% python3 -q
>>> import numpy as np
>>> np.set_printoptions(precision=2, suppress=True, linewidth=160, legacy="1.25")
>>> K = np.load("data.npy")
>>> K
array([[ 2., -1.,  0.,  0.,  0.,  0.,  0.,  0.],
       [-1.,  1., -1.,  0.,  0.,  0.,  0.,  0.],
       [ 0., -1., -1., -1.,  0.,  0.,  0.,  0.],
       [ 0.,  0., -1.,  1., -1.,  0.,  0.,  0.],
       [ 0.,  0.,  0., -1., -3., -1.,  0.,  0.],
       [ 0.,  0.,  0.,  0., -1.,  3., -1.,  0.],
       [ 0.,  0.,  0.,  0.,  0., -1.,  0., -1.],
       [ 0.,  0.,  0.,  0.,  0.,  0., -1., -2.]])
>>> q, V = np.linalg.qr(K[:, :5])[0], np.linalg.qr(K[:, 5:])[0]
>>> s = np.linalg.svd(q.T @ V, compute_uv=False)
>>> np.degrees(np.arccos(s.clip(0, 1)))
array([27.47, 76.67, 90.  ])
>>> (s > 0.9).sum()
0
>>> np.round(np.linalg.norm(q @ q.T - V @ V.T, 2), 2)
1.0
>>> K[8]
Traceback (most recent call last):
  File "<python-input-9>", line 1, in <module>
    K[8]
    ~^^^
IndexError: index 8 is out of bounds for axis 0 with size 8
>>> np.zeros(8, 8)
Traceback (most recent call last):
  File "<python-input-10>", line 1, in <module>
    np.zeros(8, 8)
    ~~~~~~~~^^^^^^
TypeError: Cannot interpret '8' as a data type
>>> np.linalg.matrix_rank(K)
8
>>> K - K[0]
array([[ 0.,  0.,  0.,  0.,  0.,  0.,  0.,  0.],
       [-3.,  2., -1.,  0.,  0.,  0.,  0.,  0.],
       [-2.,  0., -1., -1.,  0.,  0.,  0.,  0.],
       [-2.,  1., -1.,  1., -1.,  0.,  0.,  0.],
       [-2.,  1.,  0., -1., -3., -1.,  0.,  0.],
       [-2.,  1.,  0.,  0., -1.,  3., -1.,  0.],
       [-2.,  1.,  0.,  0.,  0., -1.,  0., -1.],
       [-2.,  1.,  0.,  0.,  0.,  0., -1., -2.]])
>>> round(np.linalg.norm(K), 2)
6.56
>>> K.mean(axis=0)
array([ 0.12, -0.12, -0.38, -0.12, -0.62,  0.12, -0.25, -0.38])
>>> np.linalg.svd(K, compute_uv=False)
array([3.47, 3.42, 2.72, 2.44, 1.71, 1.63, 0.6 , 0.14])
>>> K.sum(axis=0)
array([ 1., -1., -3., -1., -5.,  1., -2., -3.])
>>> np.abs(K).max()
3.0
>>> np.unravel_index(np.abs(K).argmax(), K.shape)
(4, 4)
>>> K.sum(axis=1)
array([ 1., -1., -3., -1., -5.,  1., -2., -3.])
